>>> import numpy as np
>>> np.set_printoptions(precision=2, suppress=True, linewidth=120)
>>> J = np.array([[3, 1, 0, 2], [2, 0, 2, 1], [2, -2, -2, -2]])
>>> J[:, 0] = 3 * J[:, 2]
>>> J
array([[ 0,  1,  0,  2],
       [ 6,  0,  2,  1],
       [-6, -2, -2, -2]])
>>> rng = np.random.default_rng(677)
>>> M2 = J + rng.integers(-2, 3, (3, 1)) @ rng.integers(-2, 3, (1, 4))
>>> M2
array([[-1,  1, -1,  2],
       [ 4,  0,  0,  1],
       [-4, -2,  0, -2]])
>>> np.round(np.linalg.svd(M2 - J, compute_uv=False), 2) + 0
array([4.24, 0.  , 0.  ])
>>> np.abs(M2 - J).sum(axis=1)
array([2, 4, 4])
>>> M2 = np.array([[3, 3, 3], [2, -2, -3], [2, -2, -3], [3, 1, -2]])
>>> M2.T @ J.T
array([[  8,  25, -32],
       [  0,  15, -12],
       [ -7,  10,  -2]])
>>> J @ M2
array([[  8,   0,  -7],
       [ 25,  15,  10],
       [-32, -12,  -2]])
>>> K = np.array([[-3.46, 5.41, -0.79],
...     [-0.32, -12.35, -2.48],
...     [0.7, -4.5, -1.12],
...     [6.72, 0.55, -3.1],
...     [-1.82, 2.73, 0.45],
...     [-1.91, 2.21, 0.63],
...     [-0.57, 7.32, 6.64],
...     [2.41, -2.72, -0.01],
...     [-0.92, 0.24, 1.65],
...     [0.54, -5.17, 6.71],
...     [-1.77, 7.33, -0.03],
...     [2.07, -13.04, 2.52],
...     [3.41, -6.24, -5.56],
...     [-8.89, -5.51, -1.81],
...     [-1.58, 5.75, -4.87],
...     [-1.49, -1.16, 6.38],
...     [-4.96, 2.96, 2.86],
...     [3.8, 6.74, -1.09],
...     [-2.73, -6.03, 0.14],
...     [-1.2, 4.63, 1.85]])
>>> K
array([[ -3.46,   5.41,  -0.79],
       [ -0.32, -12.35,  -2.48],
       [  0.7 ,  -4.5 ,  -1.12],
       [  6.72,   0.55,  -3.1 ],
       [ -1.82,   2.73,   0.45],
       [ -1.91,   2.21,   0.63],
       [ -0.57,   7.32,   6.64],
       [  2.41,  -2.72,  -0.01],
       [ -0.92,   0.24,   1.65],
       [  0.54,  -5.17,   6.71],
       [ -1.77,   7.33,  -0.03],
       [  2.07, -13.04,   2.52],
       [  3.41,  -6.24,  -5.56],
       [ -8.89,  -5.51,  -1.81],
       [ -1.58,   5.75,  -4.87],
       [ -1.49,  -1.16,   6.38],
       [ -4.96,   2.96,   2.86],
       [  3.8 ,   6.74,  -1.09],
       [ -2.73,  -6.03,   0.14],
       [ -1.2 ,   4.63,   1.85]])
>>> G = np.cov(K, rowvar=False)
>>> G
array([[11.34, -2.18, -1.94],
       [-2.18, 38.74,  1.92],
       [-1.94,  1.92, 11.78]])
>>> np.polyfit(K[:, 1], K[:, 2], 1)
array([0.05, 0.48])
>>> print(np.linalg.eigvalsh(G)[::-1])
[39.07 13.18  9.61]
>>> K.std(axis=0)
array([3.28, 6.07, 3.35])
>>> G.shape
(3, 3)
>>> np.median(K, axis=0)
array([-1.06,  0.4 ,  0.07])
